$ ipython --no-banner

In [1]: import numpy as np

In [2]: import numpy.linalg as la

In [3]: np.set_printoptions(precision=4, suppress=True, linewidth=120, sign=" ")

In [4]: def rd(a):
   ...:     return np.round(a, 4) + 0
   ...: 

In [5]: m1 = np.load("out2.npy")

In [6]: m1
Out[6]: 
array([[-8, -5, -7, -9,  6, -3],
       [-4,  2,  2, -3, -8,  6],
       [ 8,  3,  1, -4,  6,  0],
       [ 0, -6, -8,  2, -4, -2]])

In [7]: cov = m1.T @ m1

In [8]: (m1 @ m1.T).shape
Out[8]: (4, 4)

In [9]: np.trace(cov), (m1 ** 2).sum()
Out[9]: (np.int64(647), np.int64(647))

In [10]: rd(la.svd(m1, compute_uv=False) ** 2)
Out[10]: array([ 289.9409,  202.1256,  118.3832,   36.5503])

In [11]: rd(la.eigvalsh(cov)[::-1])
Out[11]: array([ 289.9409,  202.1256,  118.3832,   36.5503,    0.    ,    0.    ])

In [12]: M = np.load("block0.npy")

In [13]: M
Out[13]: 
array([[ 2,  0,  0,  0],
       [ 0,  2,  0,  0],
       [ 0,  0,  2,  0],
       [ 0,  0,  0,  1]])

In [14]: B = np.array([[3, 0, 1], [1, 2, 3], [3, 2, 0], [0, 1, 1]])

In [15]: M @ B
Out[15]: 
array([[ 6,  0,  2],
       [ 2,  4,  6],
       [ 6,  4,  0],
       [ 0,  1,  1]])

In [16]: np.einsum("ik,kj->ji", M, B)
Out[16]: 
array([[ 6,  2,  6,  0],
       [ 0,  4,  4,  1],
       [ 2,  6,  0,  1]])

In [17]: la.matrix_rank(np.vstack([M, B.T]))
Out[17]: np.int64(4)

In [18]: np.vstack([M, B.T]).shape
Out[18]: (7, 4)

In [19]: np.einsum("ik,kj->ij", M, B)
Out[19]: 
array([[ 6,  0,  2],
       [ 2,  4,  6],
       [ 6,  4,  0],
       [ 0,  1,  1]])

In [20]: M @ M
Out[20]: 
array([[ 4,  0,  0,  0],
       [ 0,  4,  0,  0],
       [ 0,  0,  4,  0],
       [ 0,  0,  0,  1]])

In [21]: rd(la.det(M))
Out[21]: np.float64(8.0)

In [22]: (M - M.T) / 2
Out[22]: 
array([[ 0.,  0.,  0.,  0.],
       [ 0.,  0.,  0.,  0.],
       [ 0.,  0.,  0.,  0.],
       [ 0.,  0.,  0.,  0.]])

In [23]: np.allclose(M, M.T)
Out[23]: True

In [24]: vals, vecs = la.eigh(M)

In [25]: vals
Out[25]: array([ 1.,  2.,  2.,  2.])

In [26]: rd(la.eigvalsh(M @ M))
Out[26]: array([ 1.,  4.,  4.,  4.])

In [27]: rd(la.eigvalsh(M + 5 * np.eye(4)))
Out[27]: array([ 6.,  7.,  7.,  7.])

In [28]: vecs.T @ vecs
Out[28]: 
array([[ 1.,  0.,  0.,  0.],
       [ 0.,  1.,  0.,  0.],
       [ 0.,  0.,  1.,  0.],
       [ 0.,  0.,  0.,  1.]])

In [29]: vals.sum(), np.trace(M)
Out[29]: (np.float64(7.0), np.int64(7))

In [30]: vecs.T @ M @ vecs
Out[30]: 
array([[ 1.,  0.,  0.,  0.],
       [ 0.,  2.,  0.,  0.],
       [ 0.,  0.,  2.,  0.],
       [ 0.,  0.,  0.,  2.]])

In [31]: (vals > 1e-8).sum(), (vals < -1e-8).sum()
Out[31]: (np.int64(4), np.int64(0))

In [32]: vecs @ np.diag(vals) @ vecs.T
Out[32]: 
array([[ 2.,  0.,  0.,  0.],
       [ 0.,  2.,  0.,  0.],
       [ 0.,  0.,  2.,  0.],
       [ 0.,  0.,  0.,  1.]])

In [33]: hat = np.triu(np.array([[0, 1, 2, -2], [-3, 5, 0, -5], [-4, -4, -5, 3], [-5, -1, -1, 5]]), 1) + np.eye(4)

In [34]: B = hat @ M @ la.inv(hat)

In [35]: rd(la.det(B))
Out[35]: np.float64(8.0)

In [36]: B
Out[36]: 
array([[ 2.,  0.,  0.,  2.],
       [ 0.,  2.,  0.,  5.],
       [ 0.,  0.,  2., -3.],
       [ 0.,  0.,  0.,  1.]])

In [37]: K = np.load("mat.npy")

In [38]: K
Out[38]: 
array([[ 0.1303,  0.1161,  0.0893,  0.1106,  0.047 ],
       [ 1.6874,  1.6777,  1.6852,  1.6692,  0.5711],
       [ 0.6003,  0.5935,  0.6246,  0.5634,  0.1723],
       [ 3.6261,  3.6333,  3.6212,  3.6218,  1.203 ],
       [-1.9082, -1.8753, -1.9105, -1.8922, -0.6926],
       [ 1.0931,  1.1235,  1.08  ,  1.1324,  0.3418],
       [-0.6246, -0.5985, -0.5926, -0.6196, -0.2047],
       [-2.5408, -2.5697, -2.5188, -2.5712, -0.853 ],
       [ 3.0203,  3.0127,  2.997 ,  3.0158,  0.9822],
       [ 1.0289,  1.04  ,  1.0327,  1.0201,  0.3597],
       [ 1.6259,  1.5888,  1.6043,  1.6092,  0.5218],
       [ 3.9441,  3.9353,  3.987 ,  3.9329,  1.3396],
       [ 4.5272,  4.5712,  4.5445,  4.5242,  1.5277],
       [-2.9249, -2.9425, -2.9283, -2.9514, -1.0064],
       [-0.4247, -0.4131, -0.4247, -0.4324, -0.1121],
       [ 1.1233,  1.1695,  1.1426,  1.1193,  0.3362],
       [ 2.1285,  2.161 ,  2.1279,  2.1948,  0.6854]])

In [39]: round(np.log10(la.cond(K)))
Out[39]: 3

In [40]: la.cond(K) > 100
Out[40]: np.True_

In [41]: B = np.c_[K[:, :3] @ np.array([[9, 6, 2], [4, 3, 4], [4, 9, 0]]), np.array([3, 5, 3, -7, -1, 9, 9, 1, -5, 6, 6, 8, 8, 9, -6, 9, 9])]

In [42]: rd(B)
Out[42]: 
array([[  1.9943,   1.9338,   0.725 ,   3.    ],
       [ 28.6382,  30.3243,  10.0856,   5.    ],
       [ 10.2751,  11.0037,   3.5746,   3.    ],
       [ 61.6529,  65.2473,  21.7854,  -7.    ],
       [-32.317 , -34.2696, -11.3176,  -1.    ],
       [ 18.6519,  19.6491,   6.6802,   9.    ],
       [-10.3858, -10.8765,  -3.6432,   9.    ],
       [-43.2212, -45.6231, -15.3604,   1.    ],
       [ 51.2215,  54.1329,  18.0914,  -5.    ],
       [ 17.5509,  18.5877,   6.2178,   6.    ],
       [ 27.4055,  28.9605,   9.607 ,   6.    ],
       [ 67.1861,  71.3535,  23.6294,   8.    ],
       [ 77.2076,  81.7773,  27.3392,   8.    ],
       [-49.8073, -52.7316, -17.6198,   9.    ],
       [ -7.1735,  -7.6098,  -2.5018,  -6.    ],
       [ 19.3581,  20.5317,   6.9246,   9.    ],
       [ 36.3121,  38.4051,  12.901 ,   9.    ]])

In [43]: la.matrix_rank(B)
Out[43]: np.int64(4)

In [44]: vec = np.array([4, 0, -4, -3, 3])

In [45]: target = K @ vec

In [46]: rd(la.solve(K.T @ K, K.T @ target))
Out[46]: array([ 4.,  0., -4., -3.,  3.])

In [47]: rd(la.pinv(K) @ K)
Out[47]: 
array([[ 1.,  0.,  0.,  0.,  0.],
       [ 0.,  1.,  0.,  0.,  0.],
       [ 0.,  0.,  1.,  0.,  0.],
       [ 0.,  0.,  0.,  1.,  0.],
       [ 0.,  0.,  0.,  0.,  1.]])

In [48]: rng = np.random.default_rng(80749)

In [49]: target = target + 0.05 * rng.normal(size=17)

In [50]: rd(target)
Out[50]: 
array([ 0.0282, -3.301 , -1.2891, -7.2168,  3.6461, -2.3016,  1.0771,  5.0626, -5.9362, -2.0113, -3.1044, -8.0079,
       -9.0668,  5.7988,  0.9723, -2.4844, -4.4989])

In [51]: coef, *_ = la.lstsq(K, target)

In [52]: rd(K.T @ (target - K @ coef))
Out[52]: array([ 0.,  0.,  0.,  0.,  0.])

In [53]: rd(la.norm(target - K @ coef))
Out[53]: np.float64(0.0923)
